$ ipython --no-banner

In [1]: import numpy as np

In [2]: import numpy.linalg as la

In [3]: np.set_printoptions(suppress=True, linewidth=100)

In [4]: def rnd(a):
   ...:     return np.round(a, 2) + 0
   ...: 

In [5]: E = np.load("out8.npy")

In [6]: print(rnd(E))
[[ 2.13  0.97  0.06  0.09 -1.11 -0.35 -1.17 -0.88]
 [-0.75  1.   -0.07  1.53  1.24  0.64 -0.51 -1.7 ]
 [ 0.38 -0.39  1.13 -1.82  0.55  0.72  0.78 -1.64]
 [-0.19 -0.99  2.26  1.38 -0.96 -0.12  0.1  -0.12]
 [ 1.82 -0.57  0.32  0.73  1.96  0.13  0.38  0.86]
 [ 0.56 -1.31 -1.42  0.8  -0.95  1.43  0.93 -0.68]
 [-0.06 -1.46 -0.69  0.09  0.42 -2.19 -0.22 -1.17]
 [-0.25 -1.32  0.01 -0.49  0.32  1.04 -2.39  0.23]]

In [7]: q, Rm = la.qr(E)

In [8]: rnd(np.abs(np.diag(Rm)))
Out[8]: array([3., 3., 3., 3., 3., 3., 3., 3.])

In [9]: print(q.shape, Rm.shape)
(8, 8) (8, 8)

In [10]: rnd(abs(Rm[0, 0])), rnd(la.norm(E[:, 0]))
Out[10]: (np.float64(3.0), np.float64(3.0))

In [11]: rnd(q @ Rm)
Out[11]: 
array([[ 2.13,  0.97,  0.06,  0.09, -1.11, -0.35, -1.17, -0.88],
       [-0.75,  1.  , -0.07,  1.53,  1.24,  0.64, -0.51, -1.7 ],
       [ 0.38, -0.39,  1.13, -1.82,  0.55,  0.72,  0.78, -1.64],
       [-0.19, -0.99,  2.26,  1.38, -0.96, -0.12,  0.1 , -0.12],
       [ 1.82, -0.57,  0.32,  0.73,  1.96,  0.13,  0.38,  0.86],
       [ 0.56, -1.31, -1.42,  0.8 , -0.95,  1.43,  0.93, -0.68],
       [-0.06, -1.46, -0.69,  0.09,  0.42, -2.19, -0.22, -1.17],
       [-0.25, -1.32,  0.01, -0.49,  0.32,  1.04, -2.39,  0.23]])

In [12]: rnd(Rm)
Out[12]: 
array([[-3.,  0.,  0.,  0.,  0.,  0.,  0.,  0.],
       [ 0., -3.,  0.,  0.,  0.,  0.,  0.,  0.],
       [ 0.,  0., -3.,  0.,  0.,  0.,  0.,  0.],
       [ 0.,  0.,  0., -3.,  0.,  0.,  0.,  0.],
       [ 0.,  0.,  0.,  0., -3.,  0.,  0.,  0.],
       [ 0.,  0.,  0.,  0.,  0., -3.,  0.,  0.],
       [ 0.,  0.,  0.,  0.,  0.,  0., -3.,  0.],
       [ 0.,  0.,  0.,  0.,  0.,  0.,  0., -3.]])
